$ python -q
>>> import numpy as np
>>> np.set_printoptions(precision=4, suppress=True, linewidth=200)
>>> F = np.loadtxt("w.csv", delimiter=",")
>>> F
array([[-2.,  1.,  0.,  0.],
       [ 1.,  0.,  0.,  0.],
       [ 0.,  0., -2.,  1.],
       [ 0.,  0.,  1.,  0.]])
>>> np.poly(F)
array([ 1.,  4.,  2., -4.,  1.])
>>> round(np.linalg.det(2 * F), 4), np.round(np.linalg.det(F), 4)
(np.float64(16.0), np.float64(1.0))
>>> np.einsum("ii->", F)
np.float64(-4.0)
>>> round(float(np.linalg.det(F[::-1])), 4)
1.0
>>> f = np.array([2, -3, -1])
>>> np.correlate(F[0], F[3], "full")
array([ 0., -2.,  1.,  0.,  0.,  0.,  0.])
>>> np.polyval(f, F[0])
array([13., -2., -1., -1.])
>>> np.convolve(F[0], f)
array([-4.,  8., -1., -1.,  0.,  0.])
>>> vals, V = np.linalg.eig(F)
>>> np.sort(np.linalg.eigvals(F.T))
array([-2.4142, -2.4142,  0.4142,  0.4142])
>>> np.round(F @ V[:, 0] - vals[0] * V[:, 0], 4) + 0
array([0., 0., 0., 0.])
>>> np.sort(np.linalg.eigvals(F @ F))
array([0.1716, 0.1716, 5.8284, 5.8284])
>>> rng = np.random.default_rng(74)
>>> lab = rng.permutation(4)
>>> lab
array([3, 2, 1, 0])
>>> other = F[lab][:, lab]
>>> np.sort(np.abs(np.linalg.eigvals(other)))
array([0.4142, 0.4142, 2.4142, 2.4142])
>>> round(float(np.linalg.det(other)), 4), round(float(np.linalg.det(F[lab])), 4)
(1.0, 1.0)
>>> A = np.load("x.npy")
>>> A
array([[-0.1935, -0.4177, -0.04  ],
       [-0.2903, -0.2837, -0.057 ],
       [ 0.    ,  0.0935, -0.2029],
       [ 0.129 , -0.0748, -0.3024],
       [-0.0323, -0.5579,  0.0071],
       [ 0.0968,  0.1777,  0.0378],
       [-0.2903,  0.0592, -0.7677],
       [ 0.4516,  0.3928, -0.1049],
       [-0.6774,  0.4706, -0.0008],
       [-0.3226,  0.0935,  0.5106]])
>>> Xc = (A - A.mean(axis=0)) / A.std(axis=0)
>>> np.argwhere(np.abs(Xc) > 2)
array([[6, 2]])
>>> c = np.linalg.lstsq(np.delete(Xc, 0, axis=1), Xc[:, 0])[0]
>>> c
array([-0.0062, -0.1163])
>>> np.abs(c).argmax()
np.int64(1)
>>> round(float(1 - np.var(Xc[:, 0] - np.delete(Xc, 0, axis=1) @ c)), 4)
0.0135
